% python3 -q
>>> import numpy as np
>>> import numpy.linalg as la
>>> np.set_printoptions(precision=2, suppress=True, linewidth=200, sign=" ")
>>> mat = np.loadtxt("out8.csv", delimiter=",")
>>> print(mat)
[[ 0.71  0.    0.    0.    0.71  0.    0.  ]
 [ 0.    1.    0.    0.    0.    0.    0.  ]
 [ 0.    0.    1.    0.    0.    0.    0.  ]
 [ 0.    0.    0.    1.    0.    0.    0.  ]
 [-0.71  0.    0.    0.    0.71  0.    0.  ]
 [ 0.    0.    0.    0.    0.    1.    0.  ]
 [ 0.    0.    0.    0.    0.    0.    1.  ]]
>>> print(mat[:, 2] @ mat[:, 1])
0.0
>>> print(la.norm(mat, axis=0))
[ 1.  1.  1.  1.  1.  1.  1.]
>>> print(np.round(mat @ mat.T, 2) + 0)
[[ 1.  0.  0.  0.  0.  0.  0.]
 [ 0.  1.  0.  0.  0.  0.  0.]
 [ 0.  0.  1.  0.  0.  0.  0.]
 [ 0.  0.  0.  1.  0.  0.  0.]
 [ 0.  0.  0.  0.  1.  0.  0.]
 [ 0.  0.  0.  0.  0.  1.  0.]
 [ 0.  0.  0.  0.  0.  0.  1.]]
>>> print(la.pinv(mat))
[[ 0.71  0.    0.    0.   -0.71  0.    0.  ]
 [ 0.    1.    0.    0.    0.    0.    0.  ]
 [ 0.    0.    1.    0.    0.    0.    0.  ]
 [ 0.    0.    0.    1.    0.    0.    0.  ]
 [ 0.71  0.    0.    0.    0.71  0.    0.  ]
 [ 0.    0.    0.    0.    0.    1.    0.  ]
 [ 0.    0.    0.    0.    0.    0.    1.  ]]
>>> rng = np.random.default_rng(527)
>>> idx = rng.permutation(7)
>>> other = mat[:, idx] * rng.choice([-1, 1], 7)
>>> print(other)
[[ 0.   -0.   -0.    0.71  0.   -0.    0.71]
 [ 1.   -0.   -0.    0.    0.   -0.    0.  ]
 [ 0.   -0.   -0.    0.    1.   -0.    0.  ]
 [ 0.   -1.   -0.    0.    0.   -0.    0.  ]
 [ 0.   -0.   -0.    0.71  0.   -0.   -0.71]
 [ 0.   -0.   -1.    0.    0.   -0.    0.  ]
 [ 0.   -0.   -0.    0.    0.   -1.    0.  ]]
>>> Uu, _, Vh = la.svd(mat.T @ other)
>>> print(idx)
[ 1  3  5  4  2  6  0]
>>> print(Uu @ Vh)
[[ 0.  0.  0.  0.  0.  0.  1.]
 [ 1.  0.  0.  0.  0.  0.  0.]
 [ 0.  0.  0.  0.  1.  0.  0.]
 [ 0. -1.  0.  0.  0.  0.  0.]
 [ 0.  0.  0.  1.  0.  0.  0.]
 [ 0.  0. -1.  0.  0.  0.  0.]
 [ 0.  0.  0.  0.  0. -1.  0.]]
>>> print(np.round(la.lstsq(mat, other)[0], 2) + 0)
[[ 0.  0.  0.  0.  0.  0.  1.]
 [ 1.  0.  0.  0.  0.  0.  0.]
 [ 0.  0.  0.  0.  1.  0.  0.]
 [ 0. -1.  0.  0.  0.  0.  0.]
 [ 0.  0.  0.  1.  0.  0.  0.]
 [ 0.  0. -1.  0.  0.  0.  0.]
 [ 0.  0.  0.  0.  0. -1.  0.]]
>>> x0 = np.array([-1, 2, 3, 0, -3, 0, 2])
>>> print(np.sort(np.abs(np.degrees(np.angle(la.eigvals(other))))))
[  37.71   37.71   66.81   66.81  133.23  133.23  180.  ]
>>> print(la.inv(other))
[[ 0.    1.    0.    0.    0.    0.    0.  ]
 [-0.   -0.   -0.   -1.   -0.   -0.   -0.  ]
 [-0.   -0.   -0.   -0.   -0.   -1.   -0.  ]
 [ 0.71  0.    0.    0.    0.71  0.    0.  ]
 [ 0.    0.    1.    0.    0.    0.    0.  ]
 [-0.   -0.   -0.   -0.   -0.   -0.   -1.  ]
 [ 0.71  0.    0.    0.   -0.71  0.    0.  ]]
>>> W0 = np.load("data.npy")
>>> print(W0)
[[ 0  4  0  0  0  0  0]
 [-2  0  0  0  0  0  0]
 [ 0  0  0 -4  0  0  0]
 [ 0  0  0  0 -1  0  0]
 [ 0  0 -4  0  0  0  0]
 [ 0  0  0  0  0  1  0]
 [ 0  0  0  0  0  0 -3]]
>>> x0 = np.array([-3, -6, 0, -6, 2, 8, -1])
>>> rhs = W0 @ x0
>>> print(rhs)
[-24   6  24  -2   0   8   3]
>>> print(la.solve(W0, rhs + W0[:, 1]))
[-3. -5. -0. -6.  2.  8. -1.]
>>> print(la.solve(W0, 3 * rhs))
[ -9. -18.  -0. -18.   6.  24.  -3.]
>>> print(la.solve(W0, rhs))
[-3. -6. -0. -6.  2.  8. -1.]
>>> print(la.solve(W0, W0[:, 3]))
[-0.  0. -0.  1. -0.  0. -0.]
>>> idx = rng.permutation(7)
>>> print(idx)
[ 1  0  4  3  2  5  6]
>>> other = W0[idx][:, idx]
>>> print(np.allclose(other, W0))
False
>>> print(np.sort(np.abs(la.eigvals(other))))
[ 1.    2.52  2.52  2.52  2.83  2.83  3.  ]
>>> print(np.trace(other))
-2
>>> print(np.diag(other))
[ 0  0  0  0  0  1 -3]
>>> print(np.round(la.det(other), 2), round(float(la.det(W0[idx])), 2))
384.0 384.0
>>> F = np.loadtxt("layer0.csv", delimiter=",")
>>> print(F)
[[  4.65  -6.41   8.31   5.89   5.99   4.1  -13.45]
 [ -5.88   9.87 -10.79  -4.78  -5.8   -4.88   8.44]
 [ -3.92   4.59  -6.86  -6.16  -5.85  -3.59  15.22]
 [ -3.11   9.38  -6.4    3.69   1.08  -1.89 -15.59]
 [ -1.97   7.45  -4.3    4.61   2.2   -0.95 -17.18]
 [  5.66  -9.2   10.34   5.08   5.9    4.76  -9.65]
 [  5.54 -12.7   10.73  -0.59   2.07   4.04   8.47]
 [ -1.82  -0.11  -2.81  -6.23  -4.96  -2.04  17.92]
 [ -5.72   9.36 -10.45  -5.01  -5.88  -4.79   9.37]
 [  6.41 -12.15  12.     3.16   4.96   5.1   -2.57]
 [  0.9    2.01   1.07   6.02   4.42   1.34 -18.34]
 [  6.29 -11.41  11.69   3.84   5.36   5.09  -4.93]
 [  5.61  -9.03  10.22   5.15   5.92   4.72  -9.94]
 [  6.43 -12.69  12.12   2.4    4.45   5.03  -0.1 ]
 [ -1.27  -1.26  -1.77  -6.12  -4.65  -1.62  18.22]
 [ -4.18   5.22  -7.37  -6.08  -5.91  -3.77  14.66]
 [ -2.43   8.25  -5.16   4.26   1.76  -1.33 -16.62]
 [  2.35  -8.1    5.    -4.33  -1.85   1.26  16.74]
 [ -5.01  12.12  -9.81   1.49  -1.23  -3.54 -10.75]
 [  2.5   -1.35   4.11   6.3    5.31   2.55 -17.34]
 [ -3.23   9.57  -6.62   3.58   0.95  -2.   -15.38]
 [ -4.58   6.23  -8.16  -5.92  -5.98  -4.05  13.65]
 [ -5.79   9.6  -10.61  -4.91  -5.85  -4.84   8.94]
 [  6.29 -11.43  11.69   3.83   5.35   5.09  -4.89]
 [ -6.07  10.54 -11.2   -4.43  -5.65  -4.99   7.09]
 [  6.36 -12.95  12.05   1.76   4.     4.9    1.87]]
>>> cent = F[[22, 8]].astype(float)
>>> for _ in range(4):
...     idx = la.norm(F[:, None] - cent, axis=-1).argmin(axis=1)
...     cent = np.array([F[idx == j].mean(axis=0) for j in range(2)])
... 
>>> print(idx)
[ 0  1  1  0  0  0  1  1  1  0  0  0  0  0  1  1  0  1  0  0  0  1  1  0  1  0]
>>> print(np.abs(cent[1] - cent[0]).argmax())
6
>>> print(cent[1] - cent[0])
[-5.2   5.55 -9.02 -9.03 -8.33 -4.86 22.93]
>>> A = np.load("dump.npy")
>>> print(A)
[[ 28   0 -16 -22  14 -20  22]
 [  0  63  48  -3   1 -14  -4]
 [-16  48  76  23 -33  19  19]
 [-22  -3  23  68 -56 -10   4]
 [ 14   1 -33 -56  55   0 -24]
 [-20 -14  19 -10   0  54   1]
 [ 22  -4  19   4 -24   1  59]]
>>> Uu, sigma, Vh = la.svd(A)
>>> vecs = Vh[:(sigma > 1e-8).sum()]
>>> x0 = A[2] + 5 * A[0] + rng.integers(2) * np.eye(7)[3]
>>> print(x0)
[124.  48.  -4. -87.  37. -81. 129.]
>>> print(round(float(la.norm(x0 - vecs.T @ vecs @ x0)), 2))
0.0
>>> print(np.diag(vecs.T @ vecs))
[ 0.75  0.74  0.75  0.69  0.49  0.75  0.84]
>>> la.determinant(A)
Traceback (most recent call last):
  File "<python-input-52>", line 1, in <module>
    la.determinant(A)
    ^^^^^^^^^^^^^^
AttributeError: module 'numpy.linalg' has no attribute 'determinant'
>>> print(round(float(np.abs(la.eigvals(A)).max()), 2))
159.76
>>> print(np.trace(A))
403
>>> print((A + A.T) / 2)
[[ 28.   0. -16. -22.  14. -20.  22.]
 [  0.  63.  48.  -3.   1. -14.  -4.]
 [-16.  48.  76.  23. -33.  19.  19.]
 [-22.  -3.  23.  68. -56. -10.   4.]
 [ 14.   1. -33. -56.  55.   0. -24.]
 [-20. -14.  19. -10.   0.  54.   1.]
 [ 22.  -4.  19.   4. -24.   1.  59.]]
>>> A.inv()
Traceback (most recent call last):
  File "<python-input-56>", line 1, in <module>
    A.inv()
    ^^^^^
AttributeError: 'numpy.ndarray' object has no attribute 'inv'
>>> print(np.allclose(A, A.T))
True
>>> X = np.loadtxt("block3.csv", delimiter=",")
>>> print(X)
[[ 27.46   2.97  20.11]
 [ -6.88  23.7   -3.97]
 [ 28.14   2.87  20.52]
 [-13.8   23.89  29.53]
 [ -7.87  25.34  -2.77]
 [ 29.52   3.79  20.87]
 [ -7.14  25.35  -2.85]
 [ 29.17   4.21  22.51]
 [ -8.62  23.56  -4.63]
 [ -7.9   24.47  -3.72]
 [-14.21  23.6   28.3 ]
 [ 27.11   3.4   21.51]
 [-13.65  26.27  30.89]
 [ 28.41   3.2   22.3 ]
 [ -9.94  25.81  -3.  ]
 [-13.37  22.71  29.74]
 [ -6.76  22.4   -4.73]
 [ 28.54   3.37  22.33]
 [-13.84  23.69  30.85]
 [ -9.04  23.02  -2.96]
 [ 27.53   4.64  20.45]
 [ 25.76   3.29  23.42]
 [-12.63  23.92  31.5 ]]
>>> Uu, sigma, Vh = la.svd(A)
>>> print(sigma.round(2) + 0)
[ 159.76   96.68   76.8    69.54    0.22    0.      0.  ]
>>> print(np.argmax(sigma[:-1] / (sigma[1:] + 1e-6)) + 1)
5
>>> other = Uu[:, :5] @ np.diag(sigma[:5]) @ Vh[:5]
>>> print(other.round(2) + 0)
[[ 28.   0. -16. -22.  14. -20.  22.]
 [  0.  63.  48.  -3.   1. -14.  -4.]
 [-16.  48.  76.  23. -33.  19.  19.]
 [-22.  -3.  23.  68. -56. -10.   4.]
 [ 14.   1. -33. -56.  55.   0. -24.]
 [-20. -14.  19. -10.   0.  54.   1.]
 [ 22.  -4.  19.   4. -24.   1.  59.]]
>>> print(la.matrix_rank(other))
5
>>> D = la.norm(X[:, None] - X[None], axis=-1)
>>> print(D[:5, :5])
[[  0.    46.78   0.8   47.21  47.67]
 [ 46.78   0.    47.54  34.21   2.26]
 [  0.8   47.54   0.    47.77  48.42]
 [ 47.21  34.21  47.77   0.    32.87]
 [ 47.67   2.26  48.42  32.87   0.  ]]
>>> print(D.mean(axis=1).argmax())
12
>>> cov = X.T @ X
>>> print(la.matrix_rank(cov))
3
>>> print(np.round(np.trace(cov), 2), np.round((X ** 2).sum(), 2))
26713.27 26713.27
>>> data = np.loadtxt("case1.csv", delimiter=",")
>>> print(data)
[[ 2. -2.  0.  0.]
 [-2.  3.  0.  0.]
 [ 0.  0.  2. -2.]
 [ 0.  0. -2.  3.]]
>>> evals, vecs = la.eigh(data)
>>> x0 = np.array([5, -2, 5, 3])
>>> print(vecs * np.abs(evals) @ vecs.T)
[[ 2. -2.  0.  0.]
 [-2.  3.  0.  0.]
 [ 0.  0.  2. -2.]
 [ 0.  0. -2.  3.]]
>>> print(np.abs(data).sum(axis=1).max(), round(float(np.abs(evals).max()), 2))
5.0 4.56
>>> print(round(float(x0 @ data @ x0 / (x0 @ x0)), 2), round(evals[0], 2), round(float(evals[-1]), 2))
1.89 0.44 4.56
>>> print(vecs * np.maximum(evals, 0) @ vecs.T)
[[ 2. -2.  0.  0.]
 [-2.  3.  0.  0.]
 [ 0.  0.  2. -2.]
 [ 0.  0. -2.  3.]]
>>> idx = rng.permutation(4)
>>> print(idx)
[ 1  3  0  2]
>>> other = data[idx][:, idx]
>>> print(other)
[[ 3.  0. -2.  0.]
 [ 0.  3.  0. -2.]
 [-2.  0.  2.  0.]
 [ 0. -2.  0.  2.]]
>>> print(round(float(la.det(other)), 2), round(la.det(data[idx]), 2))
4.0 -4.0
>>> print(np.sort(np.abs(la.eigvals(other))))
[ 0.44  0.44  4.56  4.56]
>>> x0 = np.array([6, 8, 0, 4, 1, 1, 8])
>>> print((mat * x0).sum(axis=1))
[ 4.95  8.    0.    4.   -3.54  1.    8.  ]
>>> print(np.sign((mat @ x0).round(6)))
[ 1.  1.  0.  1. -1.  1.  1.]
>>> print(mat * x0)
[[ 4.24  0.    0.    0.    0.71  0.    0.  ]
 [ 0.    8.    0.    0.    0.    0.    0.  ]
 [ 0.    0.    0.    0.    0.    0.    0.  ]
 [ 0.    0.    0.    4.    0.    0.    0.  ]
 [-4.24  0.    0.    0.    0.71  0.    0.  ]
 [ 0.    0.    0.    0.    0.    1.    0.  ]
 [ 0.    0.    0.    0.    0.    0.    8.  ]]
>>> print(la.norm(mat @ x0) <= la.norm(mat, 2) * la.norm(x0) + 1e-9)
True
>>> E = np.loadtxt("run13.csv", delimiter=",")
>>> print(E)
[[ 1.  0.  0.  0.  0.  0.  0.  0.]
 [ 0.  1.  0.  0.  0.  0.  0.  0.]
 [ 3.  0.  1.  0.  0.  0.  0.  0.]
 [ 1.  1.  1.  1.  0.  0.  0.  0.]
 [ 0.  3.  2.  2.  1.  0.  0.  0.]
 [ 0.  3.  1.  1.  3.  1.  0.  0.]
 [ 0.  1.  0.  3.  0.  1.  1.  0.]
 [ 0.  3.  0.  3.  2.  3.  1.  1.]]
>>> print(la.matrix_rank(E - E[0, 0] * np.eye(8)))
6
>>> print(E @ E)
[[  1.   0.   0.   0.   0.   0.   0.   0.]
 [  0.   1.   0.   0.   0.   0.   0.   0.]
 [  6.   0.   1.   0.   0.   0.   0.   0.]
 [  5.   2.   2.   1.   0.   0.   0.   0.]
 [  8.   8.   6.   4.   1.   0.   0.   0.]
 [  4.  16.   9.   8.   6.   1.   0.   0.]
 [  3.   8.   4.   7.   3.   2.   1.   0.]
 [  3.  25.  10.  16.  13.   7.   2.   1.]]
>>> f = np.array([2, 1, 2, 0, 1, 1, 2, 1])
>>> other = E + np.outer(f, np.eye(8)[7])
>>> print(other)
[[ 1.  0.  0.  0.  0.  0.  0.  2.]
 [ 0.  1.  0.  0.  0.  0.  0.  1.]
 [ 3.  0.  1.  0.  0.  0.  0.  2.]
 [ 1.  1.  1.  1.  0.  0.  0.  0.]
 [ 0.  3.  2.  2.  1.  0.  0.  1.]
 [ 0.  3.  1.  1.  3.  1.  0.  1.]
 [ 0.  1.  0.  3.  0.  1.  1.  2.]
 [ 0.  3.  0.  3.  2.  3.  1.  2.]]
>>> print(la.matrix_rank(la.inv(other) - la.inv(E), tol=1e-8))
1
>>> print(round(np.abs(la.eigvals(other)).max(), 2))
6.71
>>> print(np.sort(np.abs(la.eigvals(other))))
[ 0.38  0.59  0.95  0.95  1.    2.94  2.94  6.71]
>>> print(np.allclose(other, other.T))
False
>>> print(np.trace(other))
9.0
>>> print((other + other.T) / 2)
[[ 1.   0.   1.5  0.5  0.   0.   0.   1. ]
 [ 0.   1.   0.   0.5  1.5  1.5  0.5  2. ]
 [ 1.5  0.   1.   0.5  1.   0.5  0.   1. ]
 [ 0.5  0.5  0.5  1.   1.   0.5  1.5  1.5]
 [ 0.   1.5  1.   1.   1.   1.5  0.   1.5]
 [ 0.   1.5  0.5  0.5  1.5  1.   0.5  2. ]
 [ 0.   0.5  0.   1.5  0.   0.5  1.   1.5]
 [ 1.   2.   1.   1.5  1.5  2.   1.5  2. ]]
>>> print(round(la.det(other), 2))
12.0
>>> print(np.round(la.det(E), 2))
1.0
>>> E.inv()
Traceback (most recent call last):
  File "<python-input-106>", line 1, in <module>
    E.inv()
    ^^^^^
AttributeError: 'numpy.ndarray' object has no attribute 'inv'
>>> print(np.allclose(E @ E.T, E.T @ E))
False
>>> print((E + E.T) / 2)
[[ 1.   0.   1.5  0.5  0.   0.   0.   0. ]
 [ 0.   1.   0.   0.5  1.5  1.5  0.5  1.5]
 [ 1.5  0.   1.   0.5  1.   0.5  0.   0. ]
 [ 0.5  0.5  0.5  1.   1.   0.5  1.5  1.5]
 [ 0.   1.5  1.   1.   1.   1.5  0.   1. ]
 [ 0.   1.5  0.5  0.5  1.5  1.   0.5  1.5]
 [ 0.   0.5  0.   1.5  0.   0.5  1.   0.5]
 [ 0.   1.5  0.   1.5  1.   1.5  0.5  1. ]]
>>> assert E == E.T
Traceback (most recent call last):
  File "<python-input-109>", line 1, in <module>
    assert E == E.T
           ^^^^^^^^
ValueError: The truth value of an array with more than one element is ambiguous. Use a.any() or a.all()
>>> print(np.trace(E))
8.0
>>> q, vecs = la.qr(E[:, :1])[0], la.qr(E[:, 1:])[0]
>>> sigma = la.svd(q.T @ vecs, compute_uv=False)
>>> print(np.degrees(np.arccos(sigma.clip(0, 1))))
[ 17.55]
>>> print(sigma)
[ 0.95]
>>> print(round(la.norm(q @ q.T - vecs @ vecs.T, 2), 2))
1.0
>>> arr = np.loadtxt("w.csv", delimiter=",")
>>> print(arr)
[[-2.  0.  0.  0.  0. -3.  0.  0.]
 [ 0. -2. -3.  0.  0.  0.  0. -3.]
 [ 0. -3. -2.  0.  0.  0.  0. -3.]
 [ 0.  0.  0. -2. -3.  0. -3.  0.]
 [ 0.  0.  0. -3. -2.  0. -3.  0.]
 [-3.  0.  0.  0.  0. -2.  0.  0.]
 [ 0.  0.  0. -3. -3.  0. -2.  0.]
 [ 0. -3. -3.  0.  0.  0.  0. -2.]]
>>> print((arr != 0).astype(int))
[[ 1  0  0  0  0  1  0  0]
 [ 0  1  1  0  0  0  0  1]
 [ 0  1  1  0  0  0  0  1]
 [ 0  0  0  1  1  0  1  0]
 [ 0  0  0  1  1  0  1  0]
 [ 1  0  0  0  0  1  0  0]
 [ 0  0  0  1  1  0  1  0]
 [ 0  1  1  0  0  0  0  1]]
>>> print(np.flatnonzero(la.matrix_power((arr != 0) + (arr.T != 0) + np.eye(8), 8)[5]))
[ 0  5]
>>> print(arr @ arr)
[[ 13.   0.   0.   0.   0.  12.   0.   0.]
 [  0.  22.  21.   0.   0.   0.   0.  21.]
 [  0.  21.  22.   0.   0.   0.   0.  21.]
 [  0.   0.   0.  22.  21.   0.  21.   0.]
 [  0.   0.   0.  21.  22.   0.  21.   0.]
 [ 12.   0.   0.   0.   0.  13.   0.   0.]
 [  0.   0.   0.  21.  21.   0.  22.   0.]
 [  0.  21.  21.   0.   0.   0.   0.  22.]]
>>> print((la.matrix_power((arr != 0) + (arr.T != 0) + np.eye(8), 8) > 0).astype(int))
[[ 1  0  0  0  0  1  0  0]
 [ 0  1  1  0  0  0  0  1]
 [ 0  1  1  0  0  0  0  1]
 [ 0  0  0  1  1  0  1  0]
 [ 0  0  0  1  1  0  1  0]
 [ 1  0  0  0  0  1  0  0]
 [ 0  0  0  1  1  0  1  0]
 [ 0  1  1  0  0  0  0  1]]
